% python3 -q
>>> import numpy as np
>>> import numpy.linalg as la
>>> np.set_printoptions(precision=2, suppress=True, linewidth=140)
>>> W0 = np.load("run7.npy")
>>> print(W0)
[[-1  0  0  0  0  0]
 [ 0  0  0  0  0  3]
 [ 0  0 -2  0  0  0]
 [ 0  0  0  0  3  0]
 [ 0  0  0  0  0  0]
 [ 0 -1  0  0  0  0]]
>>> t3 = np.stack([W0, 5 * W0, W0[::-1]])
>>> print(t3.shape)
(3, 6, 6)
>>> print((t3 @ W0.T).shape)
(3, 6, 6)
>>> print(la.matrix_rank(t3.reshape(3, -1)))
2
>>> print(la.matrix_rank(t3))
[5 5 5]
>>> print(la.norm(t3, axis=(1, 2)))
[ 4.9  24.49  4.9 ]
>>> U, sig, vt = la.svd(W0)
>>> V = vt[:(sig > 1e-8).sum()]
>>> rng = np.random.default_rng(36787)
>>> x0 = W0[3] + -1 * W0[0] + rng.integers(2) * np.eye(6)[1]
>>> print(x0)
[1. 0. 0. 0. 3. 0.]
>>> print(np.allclose(V.T @ V @ x0, x0))
True
>>> print(V.T @ V)
[[1. 0. 0. 0. 0. 0.]
 [0. 1. 0. 0. 0. 0.]
 [0. 0. 1. 0. 0. 0.]
 [0. 0. 0. 0. 0. 0.]
 [0. 0. 0. 0. 1. 0.]
 [0. 0. 0. 0. 0. 1.]]
>>> print(np.round(la.norm(x0 - V.T @ V @ x0), 2))
0.0
>>> U, sig, vt = la.svd(W0)
>>> print(sig)
[3. 3. 2. 1. 1. 0.]
>>> A2 = U[:, :5] @ np.diag(sig[:5]) @ vt[:5]
>>> print(la.matrix_rank(A2))
5
>>> print(np.abs(W0 - A2).max())
0.0
>>> print(np.argsort(-la.norm(W0, axis=0).round(6), kind="stable")[:3])
[4 5 2]
>>> print(la.matrix_rank(W0, rtol=0.1))
5
>>> print(round(float(la.norm(W0, 2) / la.norm(W0)), 2))
0.61
>>> print(la.cond(W0) > 100)
True
>>> mat = np.load("out5.npy")
>>> print(mat)
[[ 2.01  1.    6.01  5.02  7.99  4.01  3.96]
 [ 2.01  0.99  6.04  5.01  8.01  4.03  3.98]
 [ 1.96  1.    6.01  5.01  7.99  4.02  4.01]
 [ 2.02  0.99  6.01  4.96  8.04  4.02  3.96]
 [ 2.01  1.01  6.03  4.97  7.97  3.99  4.  ]
 [ 4.01  6.04  3.03  0.01  0.02  1.03  5.97]
 [ 4.03  5.98  3.02  0.01  0.04  1.04  5.99]
 [ 3.94  6.01  2.95  0.01  0.    1.    5.98]
 [ 3.97  5.99  3.01  0.02  0.    0.97  6.03]
 [ 3.99  6.01  3.03 -0.01 -0.01  1.01  5.98]
 [ 3.98  3.    8.99  1.99  5.    0.    6.  ]
 [ 3.99  2.98  9.01  2.01  5.   -0.01  5.99]
 [ 4.02  3.02  9.    1.98  5.02  0.02  6.  ]
 [ 3.99  2.98  8.98  2.01  5.    0.03  5.98]
 [ 3.99  3.01  9.02  1.99  5.   -0.03  6.01]]
>>> cent = mat[[14, 6]].astype(float)
>>> for _ in range(4):
...     labels = la.norm(mat[:, None] - cent, axis=-1).argmin(axis=1)
...     cent = np.array([mat[labels == j].mean(axis=0) for j in range(2)])
... 
>>> print(labels)
[0 0 0 0 0 1 1 1 1 1 0 0 0 0 0]
>>> print(np.bincount(labels))
[10  5]
>>> print(np.abs(cent[1] - cent[0]).argmax())
4
>>> print(cent[1] - cent[0])
[ 0.99  4.01 -4.5  -3.49 -6.49 -1.    1.  ]
>>> C2 = np.cov(mat, rowvar=False)
>>> print(np.round(la.eigvalsh(C2)[::-1], 2) + 0)
[25.21  6.9   0.    0.    0.    0.    0.  ]
>>> print(np.median(mat, axis=0))
[3.98 3.   6.01 1.99 5.   1.01 5.98]
>>> print(mat.std(axis=0))
[0.94 2.06 2.45 2.05 3.3  1.7  0.95]
>>> print([round(float(x), 2) for x in la.svd(mat, compute_uv=False)[:3]])
[42.1, 17.78, 8.17]
>>> print(round(float(la.norm(mat, 2) / la.norm(mat)), 2))
0.91
>>> labels = mat[:, 4] > np.median(mat[:, 4])
>>> r0 = mat[labels].mean(axis=0) - mat[~labels].mean(axis=0)
>>> print(((mat - mat.mean(axis=0)) @ r0 > 0).astype(int))
[1 1 1 1 1 0 0 0 0 0 0 0 0 0 0]
>>> print(r0)
[-1.65 -3.33  0.85  3.6   5.28  2.79 -1.67]
>>> print(labels.astype(int))
[1 1 1 1 1 0 0 0 0 0 0 0 1 0 0]
>>> U, sig, vt = la.svd(mat)
>>> print(np.argmax(sig[:-1] / (sig[1:] + 1e-6)) + 1)
3
>>> print(sig)
[42.1  17.78  8.17  0.11  0.06  0.05  0.04]
>>> A2 = U[:, :3] @ np.diag(sig[:3]) @ vt[:3]
>>> print(np.round(la.norm(mat - A2, 2), 2), round(sig[3], 2))
0.11 0.11
>>> print(round(float(np.abs(mat - A2).max()), 2))
0.04
>>> print(la.matrix_rank(mat, rtol=0.05))
3
>>> data = np.array([[0, 2, 3, 0, -1, -2, 3],
...     [2, 0, 2, 3, 0, -1, -2],
...     [3, 2, 0, 2, 3, 0, -1],
...     [0, 3, 2, 0, 2, 3, 0],
...     [-1, 0, 3, 2, 0, 2, 3],
...     [-2, -1, 0, 3, 2, 0, 2],
...     [3, -2, -1, 0, 3, 2, 0]])
>>> W = np.array([[0, -3, -1, 2],
...     [-2, -3, 2, 2],
...     [-3, -2, -1, 1],
...     [-2, -1, 2, -3],
...     [2, 1, 1, -2],
...     [1, -3, -2, 3],
...     [3, 2, 2, 1]])
>>> b = np.array([-2, 1, -1, 1])
>>> act = np.maximum(data @ W + b, 0)
>>> print(la.matrix_rank(act))
4
>>> cent = np.array([[1, 6, -8], [7, 5, 6], [-3, -1, -2], [5, 7, -4]])
>>> print(W @ cent)
[[ -8   0 -24]
 [-19 -15 -14]
 [ -9 -20  10]
 [-30 -40  18]
 [ -4   2  -4]
 [  1  14 -34]
 [ 16  33 -20]]
>>> def softmax(z):
...     e = np.exp(z - z.max(axis=-1, keepdims=True))
...     return e / e.sum(axis=-1, keepdims=True)
... 
>>> print(np.round(softmax(10 * data[5]), 2) + 0)
[0. 0. 0. 1. 0. 0. 0.]
>>> print(np.round(softmax(data[5] + -2), 2) + 0)
[0.   0.01 0.03 0.54 0.2  0.03 0.2 ]
>>> scores = data @ data.T / np.sqrt(7)
>>> print(np.round(softmax(scores), 2) + 0)
[[0.99 0.   0.   0.   0.01 0.   0.  ]
 [0.   0.95 0.05 0.   0.   0.   0.  ]
 [0.   0.01 0.98 0.   0.   0.   0.01]
 [0.   0.   0.   0.99 0.   0.   0.  ]
 [0.01 0.   0.   0.   0.98 0.01 0.  ]
 [0.   0.   0.   0.   0.05 0.95 0.  ]
 [0.   0.   0.01 0.   0.   0.   0.99]]
